$ python -q
>>> import numpy as np
>>> from numpy import linalg as LA
>>> np.set_printoptions(precision=2, suppress=True, linewidth=200)
>>> B = np.array([[-5, -2, 5, 0], [1, 1, -1, 3], [-3, -2, 5, 2], [2, -3, -2, -4]])
>>> E = np.tril(B)
>>> print(E)
[[-5  0  0  0]
 [ 1  1  0  0]
 [-3 -2  5  0]
 [ 2 -3 -2 -4]]
>>> np.einsum("ii->", E)
np.int64(-3)
>>> round(float(LA.det(E.T)), 2)
100.0
>>> LA.eigvals(E)
array([-4.,  5.,  1., -5.])
>>> np.poly(E)
array([  1.,   3., -29., -75., 100.])
>>> np.kron(np.eye(2, dtype=int), E)
array([[-5,  0,  0,  0,  0,  0,  0,  0],
       [ 1,  1,  0,  0,  0,  0,  0,  0],
       [-3, -2,  5,  0,  0,  0,  0,  0],
       [ 2, -3, -2, -4,  0,  0,  0,  0],
       [ 0,  0,  0,  0, -5,  0,  0,  0],
       [ 0,  0,  0,  0,  1,  1,  0,  0],
       [ 0,  0,  0,  0, -3, -2,  5,  0],
       [ 0,  0,  0,  0,  2, -3, -2, -4]])
>>> round(float(LA.eigvals(E).sum().real), 2)
-3.0
>>> round(float(LA.det(2 * E)), 2), round(float(LA.det(E)), 2)
(1600.0, 100.0)
>>> print(np.einsum("ij,ji->", E, E))
67
>>> LA.matrix_rank(E - E[0, 0] * np.eye(4))
np.int64(3)
>>> LA.matrix_power(E - np.diag(np.diag(E)), 4)
array([[0, 0, 0, 0],
       [0, 0, 0, 0],
       [0, 0, 0, 0],
       [0, 0, 0, 0]])
>>> np.prod(np.diag(E)), round(float(LA.det(E)), 2)
(np.int64(100), 100.0)
>>> mat = np.load("mat.npy")
>>> mat
array([[ 0.16,  0.24,  0.6 ,  0.68,  0.3 , -0.07],
       [-0.23,  0.15,  0.38, -0.5 ,  0.22, -0.7 ],
       [ 0.29, -0.11,  0.16, -0.43,  0.68,  0.49],
       [-0.32,  0.77, -0.42,  0.05,  0.32,  0.11],
       [-0.19, -0.51, -0.42,  0.33,  0.55, -0.34],
       [-0.84, -0.21,  0.33,  0.02, -0.02,  0.38]])
>>> # orthonormal columns
>>> x = np.array([7, -5, -2, 8, 3, 7])
>>> np.sort(np.abs(np.degrees(np.angle(LA.eigvals(mat)))))
array([  0.  ,  46.83,  46.83,  87.69,  87.69, 180.  ])
>>> np.abs(LA.eigvals(mat))
array([1., 1., 1., 1., 1., 1.])
>>> round(LA.det(mat), 2)
np.float64(-1.0)
>>> mat.T @ (mat @ x)
array([ 7., -5., -2.,  8.,  3.,  7.])
>>> x = np.array([6, 3, 8, 5, 2, 9])
>>> target = mat @ x
>>> b, lr = np.zeros(6), 1 / LA.norm(mat, 2) ** 2
>>> for i in range(30):
...     b -= lr * mat.T @ (mat @ b - target)
...     if i % 5 == 0: print(i, round(LA.norm(mat @ b - target), 2))
... 
0 0.0
5 0.0
10 0.0
15 0.0
20 0.0
25 0.0
>>> b
array([6., 3., 8., 5., 2., 9.])
>>> round(LA.cond(mat), 2)
np.float64(1.0)
>>> q, Rm = LA.qr(mat)
>>> q @ Rm
array([[ 0.16,  0.24,  0.6 ,  0.68,  0.3 , -0.07],
       [-0.23,  0.15,  0.38, -0.5 ,  0.22, -0.7 ],
       [ 0.29, -0.11,  0.16, -0.43,  0.68,  0.49],
       [-0.32,  0.77, -0.42,  0.05,  0.32,  0.11],
       [-0.19, -0.51, -0.42,  0.33,  0.55, -0.34],
       [-0.84, -0.21,  0.33,  0.02, -0.02,  0.38]])
>>> abs(Rm[0, 0]), round(LA.norm(mat[:, 0]), 2)
(np.float64(1.0), np.float64(1.0))
>>> print(Rm.round(2) + 0)
[[-1.  0.  0.  0.  0.  0.]
 [ 0. -1.  0.  0.  0.  0.]
 [ 0.  0. -1.  0.  0.  0.]
 [ 0.  0.  0. -1.  0.  0.]
 [ 0.  0.  0.  0. -1.  0.]
 [ 0.  0.  0.  0.  0. -1.]]
>>> q.shape, Rm.shape
((6, 6), (6, 6))
>>> np.allclose(Rm.T @ Rm, mat.T @ mat)
True
>>> q
array([[-0.16, -0.24, -0.6 , -0.68, -0.3 ,  0.07],
       [ 0.23, -0.15, -0.38,  0.5 , -0.22,  0.7 ],
       [-0.29,  0.11, -0.16,  0.43, -0.68, -0.49],
       [ 0.32, -0.77,  0.42, -0.05, -0.32, -0.11],
       [ 0.19,  0.51,  0.42, -0.33, -0.55,  0.34],
       [ 0.84,  0.21, -0.33, -0.02,  0.02, -0.38]])
>>> W0 = np.array([[0, 0, 1, 0, 0],
...     [0, 0, 0, 0, 1],
...     [0, 0, 0, 1, 0],
...     [1, 0, 0, 0, 0],
...     [0, 1, 0, 0, 0]])
>>> print(W0)
[[0 0 1 0 0]
 [0 0 0 0 1]
 [0 0 0 1 0]
 [1 0 0 0 0]
 [0 1 0 0 0]]
>>> print(LA.pinv(W0))
[[0. 0. 0. 1. 0.]
 [0. 0. 0. 0. 1.]
 [1. 0. 0. 0. 0.]
 [0. 0. 1. 0. 0.]
 [0. 1. 0. 0. 0.]]
>>> M = np.loadtxt("w.csv", delimiter=",")
>>> print(M)
[[ 0. -3.  1.  0.  0.  0.]
 [ 2.  2. -3. -1.  0.  0.]
 [ 1.  2. -2.  2.  0.  0.]
 [ 3. -3.  0.  0.  0.  0.]
 [ 0.  0.  0.  0.  6.  0.]
 [ 0.  0.  0.  0.  4.  4.]]
>>> # 2 blocks once reordered
>>> W = np.array([[2, 0, -3, 0],
...     [2, 0, -2, -2],
...     [3, -2, -3, -1],
...     [-1, -3, 3, -1],
...     [2, -1, -3, 2],
...     [3, 3, -1, -1]])
>>> b = np.array([2, 2, 1, 1])
>>> H = np.maximum(M @ W + b, 0)
>>> print(H)
[[ 0.  0.  4.  6.]
 [ 2. 11.  0.  1.]
 [ 0.  0.  6.  0.]
 [ 2.  2.  0.  7.]
 [14.  0.  0. 13.]
 [22. 10.  0.  5.]]
>>> print((H > 0).astype(int))
[[0 0 1 1]
 [1 1 0 1]
 [0 0 1 0]
 [1 1 0 1]
 [1 0 0 1]
 [1 1 0 1]]
>>> W2 = np.array([[2, 2], [0, 2], [-2, 0], [-2, -3]])
>>> W @ W2
array([[10,  4],
       [12, 10],
       [14,  5],
       [-6, -5],
       [ 6, -4],
       [10, 15]])
>>> q, V = LA.qr(M[:, :1])[0], LA.qr(M[:, 1:])[0]
>>> sv = LA.svd(q.T @ V, compute_uv=False)
>>> round(float(LA.norm(q @ q.T - V @ V.T, 2)), 2)
1.0
>>> print((sv > 0.9).sum())
1
>>> print(np.degrees(np.arccos(sv.clip(0, 1))))
[19.82]
>>> sv
array([0.94])
>>> print(round(float(mat[:, 1] @ mat[:, 0]), 2))
0.0
>>> np.round(mat @ mat.T, 2) + 0
array([[1., 0., 0., 0., 0., 0.],
       [0., 1., 0., 0., 0., 0.],
       [0., 0., 1., 0., 0., 0.],
       [0., 0., 0., 1., 0., 0.],
       [0., 0., 0., 0., 1., 0.],
       [0., 0., 0., 0., 0., 1.]])
>>> F = np.array([[-5, 6, -6, -9, -2, 7, 9, -8, -9],
...     [-5, 2, 8, 2, 3, 1, 0, 4, 2],
...     [1, 5, -2, -4, 0, 1, -6, 9, 2],
...     [-3, -6, 8, -2, 3, -9, -7, -4, 4],
...     [2, -2, -9, -9, -6, 6, -2, 7, 1],
...     [-2, 3, -7, 0, -9, -3, -8, 9, 5],
...     [1, 3, 0, 9, 2, -6, 0, -2, -9]])
>>> F[-1] = F[0] + -2 * F[1]
>>> F
array([[ -5,   6,  -6,  -9,  -2,   7,   9,  -8,  -9],
       [ -5,   2,   8,   2,   3,   1,   0,   4,   2],
       [  1,   5,  -2,  -4,   0,   1,  -6,   9,   2],
       [ -3,  -6,   8,  -2,   3,  -9,  -7,  -4,   4],
       [  2,  -2,  -9,  -9,  -6,   6,  -2,   7,   1],
       [ -2,   3,  -7,   0,  -9,  -3,  -8,   9,   5],
       [  5,   2, -22, -13,  -8,   5,   9, -16, -13]])
>>> U, sv, Vt = LA.svd(F)
>>> V = Vt[:(sv > 1e-8).sum()]
>>> rng = np.random.default_rng(756900)
>>> x = F[0] + 3 * F[3] + rng.integers(2) * np.eye(9)[1]
>>> x
array([-14., -12.,  18., -15.,   7., -20., -12., -20.,   3.])
>>> np.diag(V.T @ V)
array([0.78, 0.88, 0.67, 0.9 , 0.6 , 0.6 , 0.55, 0.76, 0.26])
>>> print(np.allclose(V.T @ V @ x, x))
True
>>> LA.matrix_rank(np.vstack([F, x]))
np.int64(6)
>>> round(float(LA.norm(x - V.T @ V @ x)), 2)
0.0
>>> np.round(F @ LA.pinv(F) @ F, 2) + 0
array([[ -5.,   6.,  -6.,  -9.,  -2.,   7.,   9.,  -8.,  -9.],
       [ -5.,   2.,   8.,   2.,   3.,   1.,   0.,   4.,   2.],
       [  1.,   5.,  -2.,  -4.,   0.,   1.,  -6.,   9.,   2.],
       [ -3.,  -6.,   8.,  -2.,   3.,  -9.,  -7.,  -4.,   4.],
       [  2.,  -2.,  -9.,  -9.,  -6.,   6.,  -2.,   7.,   1.],
       [ -2.,   3.,  -7.,   0.,  -9.,  -3.,  -8.,   9.,   5.],
       [  5.,   2., -22., -13.,  -8.,   5.,   9., -16., -13.]])
>>> try:
...     LA.inv(F)
... except LA.LinAlgError as e:
...     print(e)
... 
Last 2 dimensions of the array must be square
>>> print(round(float(np.trace(LA.pinv(F) @ F)), 2))
6.0
>>> np.abs(np.diag(LA.qr(F)[1])) > 1e-9
array([ True,  True,  True,  True,  True,  True, False])
>>> r0, v = F[5], F[4]
>>> r0 @ v
np.int64(173)
>>> r0 @ r0
np.int64(322)
>>> p = (r0 @ v) / (r0 @ r0) * r0
>>> print(np.outer(r0, v))
[[ -4   4  18  18  12 -12   4 -14  -2]
 [  6  -6 -27 -27 -18  18  -6  21   3]
 [-14  14  63  63  42 -42  14 -49  -7]
 [  0   0   0   0   0   0   0   0   0]
 [-18  18  81  81  54 -54  18 -63  -9]
 [ -6   6  27  27  18 -18   6 -21  -3]
 [-16  16  72  72  48 -48  16 -56  -8]
 [ 18 -18 -81 -81 -54  54 -18  63   9]
 [ 10 -10 -45 -45 -30  30 -10  35   5]]
>>> np.round(LA.norm(r0 + v) ** 2 + LA.norm(r0 - v) ** 2, 2)
np.float64(1236.0)
>>> v - p
array([ 3.07, -3.61, -5.24, -9.  , -1.16,  7.61,  2.3 ,  2.16, -1.69])
>>> B = np.array([[-2, -1, -1],
...     [1, -2, 2],
...     [-3, 3, -1],
...     [-3, -2, -1],
...     [2, 0, 3],
...     [-3, -2, 0],
...     [-1, -3, 3],
...     [0, 2, 0],
...     [-3, -2, 2]])
>>> np.einsum("ik,kj->ij", F, B)
array([[ 54, -46,  35],
       [-21,  23,  12],
       [ 18,  21,   1],
       [ 10,  66, -19],
       [ 17,  -1, -10],
       [ 12,  13, -26],
       [ 96, -92,  11]])
>>> np.einsum("ij,ij->i", F, F)
array([ 457,  127,  168,  284,  296,  322, 1277])
>>> B.T @ F.T
array([[ 54, -21,  18,  10,  17,  12,  96],
       [-46,  23,  21,  66,  -1,  13, -92],
       [ 35,  12,   1, -19, -10, -26,  11]])
>>> np.einsum("ik,kj->ji", F, B)
array([[ 54, -21,  18,  10,  17,  12,  96],
       [-46,  23,  21,  66,  -1,  13, -92],
       [ 35,  12,   1, -19, -10, -26,  11]])
>>> LA.matrix_rank(F @ B)
np.int64(3)
>>> LA.matrix_rank(np.vstack([F, B.T]))
np.int64(9)
